>>> import numpy as np
>>> from numpy import linalg as LA
>>> np.set_printoptions(suppress=True, linewidth=140)
>>> X = np.load("m.npy")
>>> X.round(2)
array([[ -0.04,  -1.21,   7.03,   9.67,  -0.69,   2.34,   8.51],
       [-10.23,  -8.31,  -0.56,  -6.08,  -2.7 ,  -7.26,  -4.17],
       [ -3.6 ,  -3.89,   3.88,   3.87,  -1.59,  -1.71,   3.58],
       [ -3.19,  -4.59,   1.7 ,   3.01,  -2.5 ,  -4.8 ,   1.61],
       [  3.95,   3.16,  13.96,  18.22,   1.69,  11.65,  17.43],
       [ -6.92,  -4.33,   6.09,   1.54,  -0.37,   1.71,   4.13],
       [ -7.03,  -2.79,  10.05,   3.8 ,   1.22,   7.27,   8.03],
       [ -3.87,  -3.74,   4.53,   3.96,  -1.3 ,  -0.78,   4.09],
       [  0.65,  -1.46,   5.7 ,   9.64,  -1.28,   0.42,   7.53],
       [ -3.97,  -3.61,   4.94,   4.1 ,  -1.13,  -0.18,   4.46]])
>>> # rank 3
>>> other = X / LA.norm(X, axis=1, keepdims=True)
>>> G = other @ other.T
>>> np.round(LA.norm(other, axis=1), 2)
array([1., 1., 1., 1., 1., 1., 1., 1., 1., 1.])
>>> (np.abs(G) > 0.9).astype(int)
array([[1, 0, 0, 0, 1, 0, 0, 0, 1, 0],
       [0, 1, 0, 0, 0, 0, 0, 0, 0, 0],
       [0, 0, 1, 0, 0, 0, 0, 1, 0, 1],
       [0, 0, 0, 1, 0, 0, 0, 0, 0, 0],
       [1, 0, 0, 0, 1, 0, 0, 0, 0, 0],
       [0, 0, 0, 0, 0, 1, 1, 0, 0, 1],
       [0, 0, 0, 0, 0, 1, 1, 0, 0, 0],
       [0, 0, 1, 0, 0, 0, 0, 1, 0, 1],
       [1, 0, 0, 0, 0, 0, 0, 0, 1, 0],
       [0, 0, 1, 0, 0, 1, 0, 1, 0, 1]])
>>> (G - 2 * np.eye(10)).round(6).argmax(axis=1)
array([8, 3, 7, 2, 0, 9, 5, 9, 0, 7])
>>> m1 = np.array([[-2, -1, 0, 1, 2, 3],
...     [4, 5, 6, 7, 8, 9],
...     [10, 11, 12, 13, 14, 15],
...     [16, 17, 18, 19, 20, 21],
...     [22, 23, 24, 25, 26, 27],
...     [28, 29, 30, 31, 32, 33],
...     [34, 35, 36, 37, 38, 39],
...     [40, 41, 42, 43, 44, 45],
...     [46, 47, 48, 49, 50, 51]])
>>> def softmax(z):
...     e = np.exp(z - z.max(axis=-1, keepdims=True))
...     return e / e.sum(axis=-1, keepdims=True)
... 
>>> np.round(softmax(10 * m1[4]), 2) + 0
array([0., 0., 0., 0., 0., 1.])
>>> softmax(m1).sum(axis=1)
array([1., 1., 1., 1., 1., 1., 1., 1., 1.])
>>> np.round(softmax(m1[4]), 2) + 0
array([0.  , 0.01, 0.03, 0.09, 0.23, 0.63])
>>> scores = m1 @ m1.T / np.sqrt(6)
>>> softmax(scores).round(6).argmax(axis=1)
array([8, 8, 8, 8, 8, 8, 8, 8, 8])
>>> softmax(scores)[4] @ m1
array([46., 47., 48., 49., 50., 51.])
>>> Uu, sig, Vt = LA.svd(m1, full_matrices=False)
>>> np.allclose(Uu * sig @ Vt, m1)
True
>>> sig.round(2) + 0
array([213.27,   6.7 ,   0.  ,   0.  ,   0.  ,   0.  ])
>>> np.round(Uu.T @ m1 @ Vt.T, 2) + 0
array([[213.27,   0.  ,   0.  ,   0.  ,   0.  ,   0.  ],
       [  0.  ,   6.7 ,   0.  ,   0.  ,   0.  ,   0.  ],
       [  0.  ,   0.  ,   0.  ,   0.  ,   0.  ,   0.  ],
       [  0.  ,   0.  ,   0.  ,   0.  ,   0.  ,   0.  ],
       [  0.  ,   0.  ,   0.  ,   0.  ,   0.  ,   0.  ],
       [  0.  ,   0.  ,   0.  ,   0.  ,   0.  ,   0.  ]])
>>> np.round(np.abs(Vt[0]), 2)
array([0.38, 0.39, 0.4 , 0.41, 0.43, 0.44])
>>> G = m1.T @ m1
>>> np.round(LA.eigvalsh(G)[::-1], 2) + 0
array([45486.12,    44.88,     0.  ,     0.  ,     0.  ,     0.  ])
>>> (m1 @ m1.T).shape
(9, 9)
>>> LA.matrix_rank(G)
np.int64(2)
>>> np.round(LA.svd(m1, compute_uv=False) ** 2, 2) + 0
array([45486.12,    44.88,     0.  ,     0.  ,     0.  ,     0.  ])
>>> np.trace(G), (m1 ** 2).sum()
(np.int64(45531), np.int64(45531))
>>> np.diag(G)
array([6516, 6921, 7344, 7785, 8244, 8721])
>>> other = m1[0, 0] * m1[1:] - np.outer(m1[1:, 0], m1[0])
>>> other
array([[   0,   -6,  -12,  -18,  -24,  -30],
       [   0,  -12,  -24,  -36,  -48,  -60],
       [   0,  -18,  -36,  -54,  -72,  -90],
       [   0,  -24,  -48,  -72,  -96, -120],
       [   0,  -30,  -60,  -90, -120, -150],
       [   0,  -36,  -72, -108, -144, -180],
       [   0,  -42,  -84, -126, -168, -210],
       [   0,  -48,  -96, -144, -192, -240]])
>>> np.flatnonzero(~other.round(6).any(axis=1))
array([], dtype=int64)
>>> LA.matrix_rank(other), LA.matrix_rank(m1)
(np.int64(1), np.int64(2))
>>> m1[:, 0] / m1[0, 0]
array([  1.,  -2.,  -5.,  -8., -11., -14., -17., -20., -23.])
>>> Uu, sig, Vt = LA.svd(m1)
>>> np.argmax(sig[:-1] / (sig[1:] + 1e-6)) + 1
np.int64(2)
>>> sig.round(2) + 0
array([213.27,   6.7 ,   0.  ,   0.  ,   0.  ,   0.  ])
>>> other = Uu[:, :2] @ np.diag(sig[:2]) @ Vt[:2]
>>> other.round(2) + 0
array([[-2., -1.,  0.,  1.,  2.,  3.],
       [ 4.,  5.,  6.,  7.,  8.,  9.],
       [10., 11., 12., 13., 14., 15.],
       [16., 17., 18., 19., 20., 21.],
       [22., 23., 24., 25., 26., 27.],
       [28., 29., 30., 31., 32., 33.],
       [34., 35., 36., 37., 38., 39.],
       [40., 41., 42., 43., 44., 45.],
       [46., 47., 48., 49., 50., 51.]])
>>> round(LA.norm(m1 - other) / LA.norm(m1), 2)
np.float64(0.0)
>>> round(LA.norm(m1 - other, 2), 2), np.round(sig[2], 2)
(np.float64(0.0), np.float64(0.0))
>>> LA.matrix_rank(other)
np.int64(2)
>>> np.round(np.abs(m1 - other).max(), 2)
np.float64(0.0)
>>> W0 = np.loadtxt("layer5.csv", delimiter=",")
>>> W0.round(2)
array([[-0.71,  0.54,  0.17, -0.27, -0.18,  0.18,  0.16],
       [ 0.2 , -0.09,  0.58,  0.33, -0.64,  0.08,  0.3 ],
       [-0.29, -0.16, -0.37,  0.38,  0.09, -0.26,  0.73],
       [-0.14, -0.27, -0.03, -0.45, -0.41, -0.72, -0.1 ],
       [ 0.46,  0.72, -0.37,  0.06, -0.27, -0.23,  0.07],
       [-0.31,  0.18,  0.16,  0.66,  0.08, -0.4 , -0.5 ],
       [ 0.2 ,  0.23,  0.57, -0.17,  0.55, -0.4 ,  0.3 ]])
>>> # columns are unit length and at right angles
>>> other = W0 / LA.norm(W0, axis=1, keepdims=True)
>>> G = other @ other.T
>>> G[2].round(2) + 0
array([0., 0., 1., 0., 0., 0., 0.])
>>> G.round(2) + 0
array([[1., 0., 0., 0., 0., 0., 0.],
       [0., 1., 0., 0., 0., 0., 0.],
       [0., 0., 1., 0., 0., 0., 0.],
       [0., 0., 0., 1., 0., 0., 0.],
       [0., 0., 0., 0., 1., 0., 0.],
       [0., 0., 0., 0., 0., 1., 0.],
       [0., 0., 0., 0., 0., 0., 1.]])
>>> round(float(np.degrees(np.arccos(np.clip(G[2, 3], -1, 1)))), 2)
90.0
>>> (np.abs(G) > 0.9).astype(int)
array([[1, 0, 0, 0, 0, 0, 0],
       [0, 1, 0, 0, 0, 0, 0],
       [0, 0, 1, 0, 0, 0, 0],
       [0, 0, 0, 1, 0, 0, 0],
       [0, 0, 0, 0, 1, 0, 0],
       [0, 0, 0, 0, 0, 1, 0],
       [0, 0, 0, 0, 0, 0, 1]])
